$ python3 -q
>>> import numpy as np
>>> import numpy.linalg as la
>>> np.set_printoptions(suppress=True, linewidth=200)
>>> M = np.loadtxt("m.csv", delimiter=",")
>>> print(M)
[[4. 1. 0. 0. 0. 0. 0. 0.]
 [0. 4. 1. 0. 0. 0. 0. 0.]
 [0. 0. 4. 1. 0. 0. 0. 0.]
 [0. 0. 0. 4. 1. 0. 0. 0.]
 [0. 0. 0. 0. 4. 1. 0. 0.]
 [0. 0. 0. 0. 0. 4. 1. 0.]
 [0. 0. 0. 0. 0. 0. 4. 1.]
 [0. 0. 0. 0. 0. 0. 0. 4.]]
>>> x = np.array([3, -3, 5, 2, 4, -4, -3, -5])
>>> target = M @ x
>>> c, lr = np.zeros(8), 1 / la.norm(M, 2) ** 2
>>> for i in range(40):
...     c -= lr * M.T @ (M @ c - target)
...     if i % 10 == 0: print(i, round(la.norm(M @ c - target), 2))
... 
0 13.13
10 0.09
20 0.0
30 0.0
>>> print(np.round(la.cond(M), 2))
1.61
>>> print(la.matrix_rank(M - M[0, 0] * np.eye(8)))
7
>>> print(np.prod(np.diag(M)), np.round(la.det(M), 2))
65536.0 65536.0
>>> M2 = np.array([[0, 1, 3],
...     [-1, 2, 0],
...     [0, -3, -1],
...     [2, 3, -3],
...     [1, 3, 1],
...     [-2, -1, 3],
...     [0, -3, -3],
...     [-1, -2, 0]])
>>> print(np.einsum("ij->j", M))
[4. 5. 5. 5. 5. 5. 5. 5.]
>>> print(np.einsum("ij,ij->i", M, M))
[17. 17. 17. 17. 17. 17. 17. 16.]
>>> print(M @ M2)
[[ -1.   6.  12.]
 [ -4.   5.  -1.]
 [  2.  -9.  -7.]
 [  9.  15. -11.]
 [  2.  11.   7.]
 [ -8.  -7.   9.]
 [ -1. -14. -12.]
 [ -4.  -8.   0.]]
>>> print(la.matrix_rank(np.vstack([M, M2.T])))
8
>>> print(M2.T @ M.T)
[[ -1.  -4.   2.   9.   2.  -8.  -1.  -4.]
 [  6.   5.  -9.  15.  11.  -7. -14.  -8.]
 [ 12.  -1.  -7. -11.   7.   9. -12.   0.]]
>>> print(np.vstack([M, M2.T]).shape)
(11, 8)
>>> u = np.array([-1, 2])
>>> print(np.array([np.convolve(row, u, "same") for row in M]))
[[-4.  7.  2.  0.  0.  0.  0.  0.]
 [ 0. -4.  7.  2.  0.  0.  0.  0.]
 [ 0.  0. -4.  7.  2.  0.  0.  0.]
 [ 0.  0.  0. -4.  7.  2.  0.  0.]
 [ 0.  0.  0.  0. -4.  7.  2.  0.]
 [ 0.  0.  0.  0.  0. -4.  7.  2.]
 [ 0.  0.  0.  0.  0.  0. -4.  7.]
 [ 0.  0.  0.  0.  0.  0.  0. -4.]]
>>> print(np.correlate(M[3], M[4], "full"))
[ 0.  0.  0.  0.  0.  4. 17.  4.  0.  0.  0.  0.  0.  0.  0.]
>>> print(np.convolve(M[3], u))
[ 0.  0.  0. -4.  7.  2.  0.  0.  0.]
>>> rng = np.random.default_rng(359077)
>>> labels = rng.permutation(8)
>>> print(labels)
[3 2 4 7 5 6 0 1]
>>> M2 = M[labels][:, labels]
>>> print(np.allclose(M2, M))
False
>>> print(np.trace(M2))
32.0
>>> A = np.loadtxt("data.csv", delimiter=",")
>>> print(A)
[[ 1. -4. -6.  1. -4. -7.  2.  3.  3.  3.  3.]
 [-6.  0.  3.  3. -1.  7.  1.  3.  1.  2.  2.]
 [-6.  2. -8. -3. -1. -3.  1.  0.  0.  2.  2.]
 [-4. -2. -3.  6.  4. -7.  0.  0.  2.  1.  0.]
 [ 9.  2. -9.  3.  2.  9.  2.  1.  0.  2.  2.]
 [ 3.  4. -3. -3. -5.  5.  3.  3.  3.  0.  1.]
 [ 0.  0.  0.  0.  0.  0. -5. -4.  2.  7.  8.]
 [ 0.  0.  0.  0.  0.  0. -1.  9. -1.  2.  5.]
 [ 0.  0.  0.  0.  0.  0. -9.  5.  0. -2.  8.]
 [ 0.  0.  0.  0.  0.  0. -3. -2. -5.  6.  9.]
 [ 0.  0.  0.  0.  0.  0. -4.  7. -2. -9.  3.]]
>>> gram = A.T @ A
>>> print(gram)
[[ 179.   22.  -54.   -5.   -5.   93.   17.    3.   -2.   -7.    0.]
 [  22.   44.  -16.  -28.  -10.   74.   10.    2.   -4.   -6.    0.]
 [ -54.  -16.  208.   -9.   14.   12.  -44.  -27.  -30.  -49.  -49.]
 [  -5.  -28.   -9.   73.   41.   -7.   -1.    6.    9.   15.    6.]
 [  -5.  -10.   14.   41.   63.  -11.  -21.  -28.  -20.   -8.  -17.]
 [  93.   74.   12.   -7.  -11.  262.   23.   24.  -13.   -2.   10.]
 [  17.   10.  -44.   -1.  -21.   23.  151.  -36.   30.   13. -139.]
 [   3.    2.  -27.    6.  -28.   24.  -36.  203.    0.  -78.   76.]
 [  -2.   -4.  -30.    9.  -20.  -13.   30.    0.   57.   13.  -26.]
 [  -7.   -6.  -49.   15.   -8.   -2.   13.  -78.   13.  196.   98.]
 [   0.    0.  -49.    6.  -17.   10. -139.   76.  -26.   98.  265.]]
>>> print(np.trace(gram), (A ** 2).sum())
1701.0 1701.0
>>> W0 = np.load("case6.npy")
>>> print(W0)
[[ -9  -4   8]
 [  5  -5  -3]
 [ -3   4   7]
 [ -9  -9  -8]
 [-19   6  14]]
>>> hat = W0 @ la.solve(W0.T @ W0, W0.T)
>>> print(np.allclose(hat @ hat, hat))
True
>>> print(np.round(hat @ W0[:, 2], 2))
[ 8. -3.  7. -8. 14.]
>>> print(np.round((np.eye(5) - hat) @ W0, 2) + 0)
[[0. 0. 0.]
 [0. 0. 0.]
 [0. 0. 0.]
 [0. 0. 0.]
 [0. 0. 0.]]
>>> cent = np.array([[2, 0, 0, 0, 2, 0, -1, 2, -3]])
>>> mat = rng.normal(size=(30, 1)) @ cent + np.array([0, 5, 3, 4, 3, 0, 2, 9, 0])
>>> print(mat.round(2))
[[ 0.83  5.    3.    4.    3.83  0.    1.58  9.83 -1.25]
 [ 3.63  5.    3.    4.    6.63  0.    0.18 12.63 -5.45]
 [ 1.39  5.    3.    4.    4.39  0.    1.31 10.39 -2.08]
 [ 0.27  5.    3.    4.    3.27  0.    1.87  9.27 -0.4 ]
 [-1.41  5.    3.    4.    1.59  0.    2.7   7.59  2.11]
 [ 2.21  5.    3.    4.    5.21  0.    0.89 11.21 -3.32]
 [ 1.66  5.    3.    4.    4.66  0.    1.17 10.66 -2.5 ]
 [ 1.37  5.    3.    4.    4.37  0.    1.32 10.37 -2.05]
 [ 1.34  5.    3.    4.    4.34  0.    1.33 10.34 -2.02]
 [-1.73  5.    3.    4.    1.27  0.    2.86  7.27  2.59]
 [-0.75  5.    3.    4.    2.25  0.    2.38  8.25  1.13]
 [-0.41  5.    3.    4.    2.59  0.    2.21  8.59  0.62]
 [ 0.7   5.    3.    4.    3.7   0.    1.65  9.7  -1.04]
 [ 0.71  5.    3.    4.    3.71  0.    1.64  9.71 -1.07]
 [ 0.51  5.    3.    4.    3.51  0.    1.74  9.51 -0.77]
 [ 2.69  5.    3.    4.    5.69  0.    0.65 11.69 -4.04]
 [ 3.57  5.    3.    4.    6.57  0.    0.22 12.57 -5.35]
 [-3.71  5.    3.    4.   -0.71  0.    3.86  5.29  5.57]
 [-1.09  5.    3.    4.    1.91  0.    2.54  7.91  1.63]
 [ 1.11  5.    3.    4.    4.11  0.    1.44 10.11 -1.67]
 [ 3.25  5.    3.    4.    6.25  0.    0.38 12.25 -4.87]
 [-3.25  5.    3.    4.   -0.25  0.    3.62  5.75  4.87]
 [ 2.38  5.    3.    4.    5.38  0.    0.81 11.38 -3.57]
 [-0.3   5.    3.    4.    2.7   0.    2.15  8.7   0.44]
 [ 0.9   5.    3.    4.    3.9   0.    1.55  9.9  -1.36]
 [ 0.22  5.    3.    4.    3.22  0.    1.89  9.22 -0.34]
 [-0.99  5.    3.    4.    2.01  0.    2.49  8.01  1.48]
 [ 1.04  5.    3.    4.    4.04  0.    1.48 10.04 -1.57]
 [ 2.15  5.    3.    4.    5.15  0.    0.92 11.15 -3.23]
 [ 0.23  5.    3.    4.    3.23  0.    1.89  9.23 -0.34]]
>>> x = np.array([1, 0, 0, 2, -1, 2, 0, 1, 0])
>>> a = np.maximum(mat @ x, 0)
>>> print(np.round(np.tanh(mat @ x), 2))
[1. 1. 1. 1. 1. 1. 1. 1. 1. 1. 1. 1. 1. 1. 1. 1. 1. 1. 1. 1. 1. 1. 1. 1. 1. 1. 1. 1. 1. 1.]
>>> print(np.flatnonzero(a > 1e-9))
[ 0  1  2  3  4  5  6  7  8  9 10 11 12 13 14 15 16 17 18 19 20 21 22 23 24 25 26 27 28 29]
>>> Uu, sigma, Vh = la.svd(mat)
>>> V = Vh[:(sigma > 1e-8).sum()]
>>> x = mat[17] + 2 * mat[27] + rng.integers(2) * np.eye(9)[4]
>>> print(x.round(2))
[-1.62 15.    9.   12.    7.38  0.    6.81 25.38  2.43]
>>> print(np.allclose(V.T @ V @ x, x))
True
>>> print(round(float(la.norm(x - V.T @ V @ x)), 2))
0.0
>>> M2 = np.array([[1, -3],
...     [1, -3],
...     [0, -3],
...     [2, 1],
...     [3, -3],
...     [0, 3],
...     [-2, -3],
...     [-1, -3],
...     [3, 3]])
>>> print(la.matrix_rank(mat @ M2))
2
>>> print(la.matrix_rank(np.vstack([mat, M2.T])))
4
>>> W1 = np.array([[2, 3, 1, 3, -1],
...     [3, -1, 3, 1, 2],
...     [-3, 0, 1, -3, -3],
...     [3, -3, -1, 1, -3],
...     [3, 0, -1, -2, 1],
...     [-1, -1, 2, 0, 2],
...     [3, 0, 0, 3, 0],
...     [-2, 1, 3, -3, -2],
...     [2, 0, 0, 0, -2]])
>>> c = np.array([1, 0, 0, 3, 2])
>>> act = np.maximum(mat @ W1 + c, 0)
>>> print(np.round((act > 0).mean(axis=0), 2))
[1.   0.23 1.   0.   0.  ]
>>> print((act > 0).astype(int))
[[1 0 1 0 0]
 [1 1 1 0 0]
 [1 0 1 0 0]
 [1 0 1 0 0]
 [1 0 1 0 0]
 [1 1 1 0 0]
 [1 0 1 0 0]
 [1 0 1 0 0]
 [1 0 1 0 0]
 [1 0 1 0 0]
 [1 0 1 0 0]
 [1 0 1 0 0]
 [1 0 1 0 0]
 [1 0 1 0 0]
 [1 0 1 0 0]
 [1 1 1 0 0]
 [1 1 1 0 0]
 [1 0 1 0 0]
 [1 0 1 0 0]
 [1 0 1 0 0]
 [1 1 1 0 0]
 [1 0 1 0 0]
 [1 1 1 0 0]
 [1 0 1 0 0]
 [1 0 1 0 0]
 [1 0 1 0 0]
 [1 0 1 0 0]
 [1 0 1 0 0]
 [1 1 1 0 0]
 [1 0 1 0 0]]
>>> print(la.matrix_rank(act))
3
>>> cent = np.array([[-8, 5, -8], [-3, 7, -8], [-3, -3, -9], [-6, 8, -1], [-6, 2, 9]])
>>> print(W1 @ cent)
[[-40  50 -61]
 [-48  11 -26]
 [ 57 -48  -9]
 [  0  -1 -19]
 [-15   4  -4]
 [ -7 -14  16]
 [-42  39 -27]
 [ 34 -40 -34]
 [ -4   6 -34]]
